% ipython --no-banner

In [1]: import numpy as np

In [2]: from numpy import linalg as LA

In [3]: np.set_printoptions(precision=2, suppress=True, linewidth=100)

In [4]: tidy = lambda a: np.round(a, 2) + 0

In [5]: rng = np.random.default_rng(31)

In [6]: arr = np.triu(rng.random((13, 13)) < 0.2, 1).astype(int)

In [7]: arr = arr + arr.T

In [8]: arr
Out[8]: 
array([[0, 1, 0, 0, 0, 1, 1, 1, 0, 0, 0, 0, 0],
       [1, 0, 1, 0, 0, 1, 0, 0, 0, 0, 0, 0, 0],
       [0, 1, 0, 0, 0, 0, 0, 1, 0, 0, 0, 0, 0],
       [0, 0, 0, 0, 1, 0, 1, 0, 0, 0, 0, 0, 0],
       [0, 0, 0, 1, 0, 0, 0, 0, 0, 0, 0, 0, 0],
       [1, 1, 0, 0, 0, 0, 0, 0, 0, 0, 0, 0, 0],
       [1, 0, 0, 1, 0, 0, 0, 0, 0, 0, 0, 0, 0],
       [1, 0, 1, 0, 0, 0, 0, 0, 0, 0, 1, 1, 1],
       [0, 0, 0, 0, 0, 0, 0, 0, 0, 0, 1, 0, 0],
       [0, 0, 0, 0, 0, 0, 0, 0, 0, 0, 0, 0, 0],
       [0, 0, 0, 0, 0, 0, 0, 1, 1, 0, 0, 0, 0],
       [0, 0, 0, 0, 0, 0, 0, 1, 0, 0, 0, 0, 0],
       [0, 0, 0, 0, 0, 0, 0, 1, 0, 0, 0, 0, 0]])

In [9]: r0 = np.array([5, -9])

In [10]: np.polyval(r0, arr[6])
Out[10]: array([-4, -9, -9, -4, -9, -9, -9, -9, -9, -9, -9, -9, -9])

In [11]: np.correlate(arr[6], arr[7], "full")
Out[11]: array([1, 1, 1, 1, 1, 1, 0, 0, 0, 0, 1, 0, 1, 1, 0, 1, 0, 0, 0, 0, 0, 0, 0, 0, 0])

In [12]: np.convolve(arr[6], r0)
Out[12]: array([ 5, -9,  0,  5, -9,  0,  0,  0,  0,  0,  0,  0,  0,  0])

In [13]: feats = np.array([[1, -1, 1, -1], [1, 0, 0, 0], [1, 1, 1, 1], [1, 2, 4, 8]])

In [14]: tidy(LA.det(2 * feats)), tidy(LA.det(feats))
Out[14]: (np.float64(192.0), np.float64(12.0))

In [15]: np.kron(np.eye(2, dtype=int), feats)
Out[15]: 
array([[ 1, -1,  1, -1,  0,  0,  0,  0],
       [ 1,  0,  0,  0,  0,  0,  0,  0],
       [ 1,  1,  1,  1,  0,  0,  0,  0],
       [ 1,  2,  4,  8,  0,  0,  0,  0],
       [ 0,  0,  0,  0,  1, -1,  1, -1],
       [ 0,  0,  0,  0,  1,  0,  0,  0],
       [ 0,  0,  0,  0,  1,  1,  1,  1],
       [ 0,  0,  0,  0,  1,  2,  4,  8]])

In [16]: np.einsum("ij,ji->", feats, feats)
Out[16]: np.int64(72)

In [17]: U, sig, VT = LA.svd(feats, full_matrices=False)

In [18]: tidy(np.abs(VT[0]))
Out[18]: array([0.12, 0.23, 0.43, 0.86])

In [19]: tidy(np.sqrt((sig ** 2).sum())), tidy(LA.norm(feats))
Out[19]: (np.float64(9.7), np.float64(9.7))

In [20]: tidy(U.T @ U)
Out[20]: 
array([[1., 0., 0., 0.],
       [0., 1., 0., 0.],
       [0., 0., 1., 0.],
       [0., 0., 0., 1.]])

In [21]: tidy(np.cumsum(sig ** 2) / np.sum(sig ** 2))
Out[21]: array([0.94, 0.98, 1.  , 1.  ])

In [22]: tidy(sig)
Out[22]: array([9.38, 2.11, 1.12, 0.54])
